% python3 -q
>>> import numpy as np
>>> np.set_printoptions(precision=2, suppress=True, linewidth=160)
>>> m1 = np.array([[-0.1, -1.5, 0.2, -2.0],
...     [-0.5, -0.9, 1.7, -0.4],
...     [-2.2, 0.1, -0.1, -1.7],
...     [-1.0, 1.3, -3.2, -1.0],
...     [0.5, -2.9, -0.7, 0.5],
...     [-0.7, -0.1, -0.5, 0.3],
...     [-0.4, 0.3, 0.2, -1.6],
...     [0.7, 0.9, 0.4, -0.7],
...     [0.2, 0.3, -1.2, -1.1],
...     [-1.1, -2.3, 0.9, -1.5],
...     [-1.7, -2.2, -2.2, 1.5],
...     [1.8, 0.3, -0.9, -2.3],
...     [-0.3, -0.3, 1.1, 1.1],
...     [0.9, 0.7, -0.8, 0.1],
...     [-0.4, 3.1, -0.5, 0.8],
...     [1.0, -1.1, 0.3, 0.1],
...     [-0.4, -1.9, -0.9, -0.4],
...     [-0.9, 0.0, -1.8, -1.5],
...     [0.6, -0.1, 0.5, -0.6],
...     [0.2, 1.4, 0.0, 0.0],
...     [-1.1, -0.3, 1.1, 0.7],
...     [-0.6, -0.5, -0.5, 2.5]])
>>> rng = np.random.default_rng(282)
>>> m1[:, 0] = 3 * m1[:, 1] + 0.3 * rng.normal(size=22)
>>> print(m1)
[[-4.01 -1.5   0.2  -2.  ]
 [-3.26 -0.9   1.7  -0.4 ]
 [-0.18  0.1  -0.1  -1.7 ]
 [ 3.5   1.3  -3.2  -1.  ]
 [-8.72 -2.9  -0.7   0.5 ]
 [-0.29 -0.1  -0.5   0.3 ]
 [ 0.91  0.3   0.2  -1.6 ]
 [ 2.64  0.9   0.4  -0.7 ]
 [ 0.88  0.3  -1.2  -1.1 ]
 [-7.05 -2.3   0.9  -1.5 ]
 [-6.69 -2.2  -2.2   1.5 ]
 [ 1.19  0.3  -0.9  -2.3 ]
 [-1.11 -0.3   1.1   1.1 ]
 [ 2.28  0.7  -0.8   0.1 ]
 [ 9.34  3.1  -0.5   0.8 ]
 [-3.39 -1.1   0.3   0.1 ]
 [-6.2  -1.9  -0.9  -0.4 ]
 [-0.02  0.   -1.8  -1.5 ]
 [-0.11 -0.1   0.5  -0.6 ]
 [ 4.06  1.4   0.    0.  ]
 [-0.25 -0.3   1.1   0.7 ]
 [-1.82 -0.5  -0.5   2.5 ]]
>>> t = np.radians(36)
>>> R = np.eye(4)
>>> R[2, 2] = R[1, 1] = np.cos(t)
>>> R[2, 1], R[1, 2] = -np.sin(t), np.sin(t)
>>> print(R)
[[ 1.    0.    0.    0.  ]
 [ 0.    0.81  0.59  0.  ]
 [ 0.   -0.59  0.81  0.  ]
 [ 0.    0.    0.    1.  ]]
>>> Y = m1 @ R.T
>>> print(np.allclose(np.linalg.norm(m1, axis=1), np.linalg.norm(Y, axis=1)))
True
>>> print(np.allclose(m1 @ m1.T, Y @ Y.T))
True
>>> d = np.linalg.norm(m1[:, None] - m1[None], axis=-1)
>>> print(d[:5, :5])
[[ 0.    2.39  4.17  8.77  5.59]
 [ 2.39  0.    3.93  8.66  6.36]
 [ 4.17  3.93  0.    5.01  9.34]
 [ 8.77  8.66  5.01  0.   13.26]
 [ 5.59  6.36  9.34 13.26  0.  ]]
>>> print(np.unravel_index(d.round(6).argmax(), d.shape))
(np.int64(4), np.int64(14))
>>> print(d.mean(axis=1).argmax())
14
>>> Uu, sigma, vt = np.linalg.svd(m1)
>>> print(np.argmax(sigma[:-1] / (sigma[1:] + 1e-6)) + 1)
3
>>> Y = Uu[:, :3] @ np.diag(sigma[:3]) @ vt[:3]
>>> print(np.linalg.matrix_rank(Y))
3
>>> print(round(float(np.linalg.norm(m1 - Y, 2)), 2), np.round(sigma[3], 2))
0.43 0.43
>>> idx = m1[:, 2] > np.median(m1[:, 2])
>>> r0 = m1[idx].mean(axis=0) - m1[~idx].mean(axis=0)
>>> print(idx.astype(int))
[1 1 1 0 0 0 1 1 0 1 0 0 1 0 0 1 0 0 1 1 1 0]
>>> print(np.argsort(-np.abs(r0).round(6), kind="stable"))
[2 3 0 1]
>>> Y = np.c_[m1[:, :3] @ np.array([[2, 1, 0], [3, 1, 2], [4, 5, 0]]), np.array([2, 5, 4, 2, 5, 1, 1, 5, 2, 4, 4, 5, 0, 4, 5, 0, 4, 0, 1, 3, 2, 1])]
>>> print(Y)
[[-11.72  -4.51  -3.     2.  ]
 [ -2.43   4.34  -1.8    5.  ]
 [ -0.46  -0.58   0.2    4.  ]
 [ -1.89 -11.2    2.6    2.  ]
 [-28.95 -15.12  -5.8    5.  ]
 [ -2.88  -2.89  -0.2    1.  ]
 [  3.52   2.21   0.6    1.  ]
 [  9.57   5.54   1.8    5.  ]
 [ -2.13  -4.82   0.6    2.  ]
 [-17.4   -4.85  -4.6    4.  ]
 [-28.78 -19.89  -4.4    4.  ]
 [ -0.31  -3.01   0.6    5.  ]
 [  1.28   4.09  -0.6    0.  ]
 [  3.45  -1.02   1.4    4.  ]
 [ 25.97   9.94   6.2    5.  ]
 [ -8.88  -2.99  -2.2    0.  ]
 [-21.71 -12.6   -3.8    4.  ]
 [ -7.25  -9.02   0.     0.  ]
 [  1.48   2.29  -0.2    1.  ]
 [ 12.33   5.46   2.8    3.  ]
 [  3.01   4.95  -0.6    2.  ]
 [ -7.15  -4.82  -1.     1.  ]]
>>> print(np.round(np.linalg.lstsq(m1, Y[:, 0])[0], 2) + 0)
[2. 3. 4. 0.]
>>> print(np.linalg.matrix_rank(Y))
4
>>> print(np.linalg.matrix_rank(np.c_[m1, Y]))
5
>>> X = np.load("case5.npy")
>>> print(X)
[[  0.     0.3    1.66]
 [ -1.4   -1.6   -7.94]
 [ -0.3    1.6    8.03]
 [ -1.4    2.6   13.31]
 [ -0.6   -0.1   -0.46]
 [  0.2   -0.2   -0.97]
 [  0.9   -0.4   -2.15]
 [  0.4   -1.4   -6.32]
 [  0.5    1.9    9.64]
 [  0.3    0.7    3.7 ]
 [ -1.7   -0.4   -2.19]
 [  0.2   -1.3   -6.75]
 [ -0.3   -0.9   -4.57]
 [  1.     0.1    0.87]
 [  0.8    0.2    1.41]
 [  0.7    0.3    2.29]
 [  0.8   -1.5   -7.45]
 [ -0.4    0.5    2.87]
 [  0.2   -0.6   -2.41]
 [ -1.7    1.2    6.19]
 [ -2.2   -2.5  -12.95]
 [ -1.6   -0.7   -3.06]
 [  0.8   -0.2   -0.87]
 [  0.6    0.8    3.66]
 [ -0.6    1.1    5.57]
 [ -0.5   -0.1   -0.01]
 [  0.2   -2.4  -12.08]
 [  0.     0.1    0.74]
 [ -0.5   -1.7   -8.59]
 [  0.2    1.4    6.41]]
>>> x = np.array([0, 0, 2])
>>> target = X @ x
>>> print(np.round(np.linalg.lstsq(X, target)[0], 2) + 0)
[0. 0. 2.]
>>> print(np.round(np.linalg.solve(X.T @ X, X.T @ target), 2) + 0)
[0. 0. 2.]
>>> print(np.round(np.linalg.pinv(X) @ X, 2) + 0)
[[1. 0. 0.]
 [0. 1. 0.]
 [0. 0. 1.]]
>>> target = target + 0.3 * rng.normal(size=30)
>>> print(target)
[  2.68 -16.14  15.58  25.9   -0.58  -1.64  -4.58 -12.36  19.17   7.33  -4.56 -13.45  -8.97   1.48   3.05   4.6  -14.24   5.83  -5.17  12.43 -25.99  -6.26
  -1.76   7.21  10.68  -0.5  -24.31   1.88 -16.89  12.87]
>>> c, *_ = np.linalg.lstsq(X, target)
>>> print(c)
[0.11 0.49 1.88]
